>>> import numpy as np
>>> np.set_printoptions(precision=1, suppress=True, linewidth=160, legacy="1.25")
>>> sigma = 20 * 0.5 ** np.arange(4)
>>> rng = np.random.default_rng(1211)
>>> J = rng.normal(size=(33, 4)) * rng.permutation(sigma)
>>> J
array([[-18.7,   0.5,  12.8,  14.6],
       [ 13.9,   2.9,   6.4, -30.8],
       [ -6. ,   1.6,   2.3,   2.8],
       [-10.9,  -5.1,  -1.5, -30.7],
       [  1.5,  -1.2,   0.3, -11.8],
       [ -3.9,   1.2,  -7.4,  15.2],
       [  6.4,  -2. ,   6.8,  26.2],
       [ -2.7,  -6.7,   0.7, -38.6],
       [  1.4,   1.9,  -3.8,  33.9],
       [  0.2,   3.1,  -4.9, -13.8],
       [  5.4,   2.5,   0.6,  -2.2],
       [-17.5,  -1.7,   5.5, -22.9],
       [ -4.3,  -3.4,  -3.9,   5.6],
       [ -2.5,  -0.9,  -5.1,  13. ],
       [ -0.6,  -0.9,   0.9, -14.6],
       [ 16.9,  -5.8,  -0.4, -15.4],
       [-18.7,  -3.9,  -0.3, -40.9],
       [  4.2,  -4.8,  -2.4, -25.7],
       [ -2.2,   5. ,  -5.9,  10. ],
       [-16.1,   2.7,  -4.1, -19.3],
       [ -4.4,  -1.5,  -8.6,  10.9],
       [ -0.9,   2.6,  10.4,  25.3],
       [ -5.9,  -1. ,   4.4,  16. ],
       [ 10.5,  -3.4,  -3.2,  -1.1],
       [ -1.1,  -3.4,  -0.3,  -2.3],
       [ -4.5,  -3.6,   1.9,  -2.9],
       [-22.9,  -2.6,   9.2,   9.5],
       [ -7.8,   2. ,   3.5,  26.5],
       [-11.2,   1. ,   3.9, -17.8],
       [  5. ,   3.9,   6.6, -23.3],
       [  6.4,   2. , -11. ,  -1.2],
       [-26.9,   0.4,   6. ,   6.9],
       [ -8.2,   2.1,  -5.9, -24. ]])
>>> w1 = np.array([[2, 2, 0, 0, 2], [1, 0, 2, 0, 0], [0, 0, 1, 0, 0], [2, 0, 1, 0, 1]])
>>> c = np.array([3, -1, 3, -1, 3])
>>> H = np.maximum(J @ w1 + c, 0)
>>> np.linalg.matrix_rank(H)
4
>>> Z = np.array([[-3, -3, -2], [1, 1, 3], [0, 3, 0], [0, -1, -2], [-1, -2, -1]])
>>> w1 @ Z
array([[-6, -8,  0],
       [-3,  3, -2],
       [ 0,  3,  0],
       [-7, -5, -5]])
>>> (H @ Z).round(6).argmax(axis=1)
array([1, 2, 1, 0, 2, 1, 2, 0, 2, 0, 2, 0, 2, 2, 0, 2, 0, 2, 1, 0, 2, 1, 1, 2, 0, 0, 1, 1, 0, 2, 2, 1, 0])
>>> other = np.c_[J[:, :2] @ np.array([[0, 1], [-2, -4]]), np.array([-8, -4, -2, 1, 2, -5, 7, 6, 3, -4, -1, -3, -4, 8, -5, 8, -9, 9, 7, -6, -7, 1, 2, 8, 3, -8, 4, -5, -3, -6, 2, 0, -2])]
>>> other
array([[ -0.9, -20.6,  -8. ],
       [ -5.9,   2.2,  -4. ],
       [ -3.2, -12.3,  -2. ],
       [ 10.2,   9.5,   1. ],
       [  2.4,   6.3,   2. ],
       [ -2.4,  -8.7,  -5. ],
       [  4.1,  14.5,   7. ],
       [ 13.4,  24.1,   6. ],
       [ -3.9,  -6.3,   3. ],
       [ -6.3, -12.3,  -4. ],
       [ -5. ,  -4.7,  -1. ],
       [  3.4, -10.6,  -3. ],
       [  6.8,   9.3,  -4. ],
       [  1.8,   1.1,   8. ],
       [  1.7,   2.8,  -5. ],
       [ 11.6,  40.1,   8. ],
       [  7.7,  -3.3,  -9. ],
       [  9.7,  23.6,   9. ],
       [ -9.9, -22.1,   7. ],
       [ -5.5, -27.1,  -6. ],
       [  2.9,   1.5,  -7. ],
       [ -5.1, -11.1,   1. ],
       [  2. ,  -1.8,   2. ],
       [  6.8,  24.1,   8. ],
       [  6.7,  12.3,   3. ],
       [  7.3,  10. ,  -8. ],
       [  5.3, -12.4,   4. ],
       [ -4.1, -15.9,  -5. ],
       [ -2.1, -15.3,  -3. ],
       [ -7.7, -10.5,  -6. ],
       [ -4. ,  -1.5,   2. ],
       [ -0.9, -28.7,   0. ],
       [ -4.1, -16.4,  -2. ]])
>>> np.linalg.norm(np.linalg.qr(J)[0].T @ other, axis=0) ** 2 / ((other ** 2).sum(axis=0) + 1e-12)
array([1. , 1. , 0.3])
>>> np.linalg.matrix_rank(other)
3
